$ python3 -q
>>> import numpy as np
>>> np.set_printoptions(precision=1, suppress=True, linewidth=140, legacy="1.25")
>>> def rd(a):
...     return np.round(a, 1) + 0
... 
>>> B = np.array([[-3, 1, -2, -2], [-1, -1, -1, -2], [0, -3, -2, -3], [0, 1, -1, -1]])
>>> A = B - B.T
>>> A
array([[ 0,  2, -2, -2],
       [-2,  0,  2, -3],
       [ 2, -2,  0, -2],
       [ 2,  3,  2,  0]])
>>> B = np.array([[6, 5], [3, 9]])
>>> cent = np.kron(B, A)
>>> np.linalg.matrix_rank(cent)
8
>>> cent.shape
(8, 8)
>>> np.allclose(A @ A.T, A.T @ A)
True
>>> rd(np.linalg.det(A))
196.0
>>> np.linalg.matrix_power(A, 4)
array([[152,  58,   0,  58],
       [ 58, 297,  58,   0],
       [  0,  58, 152, -58],
       [ 58,   0, -58, 297]])
>>> (A - A.T) / 2
array([[ 0.,  2., -2., -2.],
       [-2.,  0.,  2., -3.],
       [ 2., -2.,  0., -2.],
       [ 2.,  3.,  2.,  0.]])
>>> A @ A
array([[-12,  -2,   0,  -2],
       [ -2, -17,  -2,   0],
       [  0,  -2, -12,   2],
       [ -2,   0,   2, -17]])
>>> print((A + A.T) / 2)
[[0. 0. 0. 0.]
 [0. 0. 0. 0.]
 [0. 0. 0. 0.]
 [0. 0. 0. 0.]]
>>> np.trace(A)
0
>>> x = np.array([-6, 2, -9, 5])
>>> print(A @ (2 * x))
[ 24 -42 -52 -48]
>>> (A * x).sum(axis=1)
array([ 12, -21, -26, -24])
>>> A @ np.ones(4)
array([-2., -3., -2.,  7.])
>>> A @ x
array([ 12, -21, -26, -24])
>>> A * x
array([[  0,   4,  18, -10],
       [ 12,   0, -18, -15],
       [-12,  -4,   0, -10],
       [-12,   6, -18,   0]])
>>> np.einsum("ij,j->i", A, x)
array([ 12, -21, -26, -24])
>>> np.linalg.norm(A @ x) <= np.linalg.norm(A, 2) * np.linalg.norm(x) + 1e-9
True
>>> B = np.array([[0, 0], [2, 1], [0, 2], [2, 3]])
>>> print(np.einsum("ik,kj->ij", A, B))
[[ 0 -8]
 [-6 -5]
 [-8 -8]
 [ 6  7]]
>>> np.vstack([A, B.T]).shape
(6, 4)
>>> print(np.einsum("ij->j", A))
[ 2  3  2 -7]
>>> x = np.array([6, 3, 2, 8])
>>> rd(np.linalg.det(A))
196.0
>>> rd(np.linalg.svd(A, compute_uv=False))
array([4.3, 4.3, 3.3, 3.3])
>>> x @ A @ x
0
>>> rd(np.linalg.eigvals(A).real)
array([0., 0., 0., 0.])
>>> Q = np.linalg.solve(np.eye(4) - A, np.eye(4) + A)
>>> print(rd(np.linalg.det(Q)))
1.0
>>> rd(Q @ Q.T)
array([[1., 0., 0., 0.],
       [0., 1., 0., 0.],
       [0., 0., 1., 0.],
       [0., 0., 0., 1.]])
>>> m1 = 4 * np.eye(12) + np.ones((12, 12))
>>> m1
array([[5., 1., 1., 1., 1., 1., 1., 1., 1., 1., 1., 1.],
       [1., 5., 1., 1., 1., 1., 1., 1., 1., 1., 1., 1.],
       [1., 1., 5., 1., 1., 1., 1., 1., 1., 1., 1., 1.],
       [1., 1., 1., 5., 1., 1., 1., 1., 1., 1., 1., 1.],
       [1., 1., 1., 1., 5., 1., 1., 1., 1., 1., 1., 1.],
       [1., 1., 1., 1., 1., 5., 1., 1., 1., 1., 1., 1.],
       [1., 1., 1., 1., 1., 1., 5., 1., 1., 1., 1., 1.],
       [1., 1., 1., 1., 1., 1., 1., 5., 1., 1., 1., 1.],
       [1., 1., 1., 1., 1., 1., 1., 1., 5., 1., 1., 1.],
       [1., 1., 1., 1., 1., 1., 1., 1., 1., 5., 1., 1.],
       [1., 1., 1., 1., 1., 1., 1., 1., 1., 1., 5., 1.],
       [1., 1., 1., 1., 1., 1., 1., 1., 1., 1., 1., 5.]])
>>> Uu, sig, VT = np.linalg.svd(m1, full_matrices=False)
>>> rd(sig)
array([16.,  4.,  4.,  4.,  4.,  4.,  4.,  4.,  4.,  4.,  4.,  4.])
>>> rd(np.abs(VT[0]))
array([0.3, 0.3, 0.3, 0.3, 0.3, 0.3, 0.3, 0.3, 0.3, 0.3, 0.3, 0.3])
>>> print(rd(sig / sig[0]))
[1.  0.3 0.3 0.3 0.3 0.3 0.3 0.3 0.3 0.3 0.2 0.2]
>>> print(np.allclose(Uu * sig @ VT, m1))
True
>>> print(rd(VT @ VT.T))
[[1. 0. 0. 0. 0. 0. 0. 0. 0. 0. 0. 0.]
 [0. 1. 0. 0. 0. 0. 0. 0. 0. 0. 0. 0.]
 [0. 0. 1. 0. 0. 0. 0. 0. 0. 0. 0. 0.]
 [0. 0. 0. 1. 0. 0. 0. 0. 0. 0. 0. 0.]
 [0. 0. 0. 0. 1. 0. 0. 0. 0. 0. 0. 0.]
 [0. 0. 0. 0. 0. 1. 0. 0. 0. 0. 0. 0.]
 [0. 0. 0. 0. 0. 0. 1. 0. 0. 0. 0. 0.]
 [0. 0. 0. 0. 0. 0. 0. 1. 0. 0. 0. 0.]
 [0. 0. 0. 0. 0. 0. 0. 0. 1. 0. 0. 0.]
 [0. 0. 0. 0. 0. 0. 0. 0. 0. 1. 0. 0.]
 [0. 0. 0. 0. 0. 0. 0. 0. 0. 0. 1. 0.]
 [0. 0. 0. 0. 0. 0. 0. 0. 0. 0. 0. 1.]]
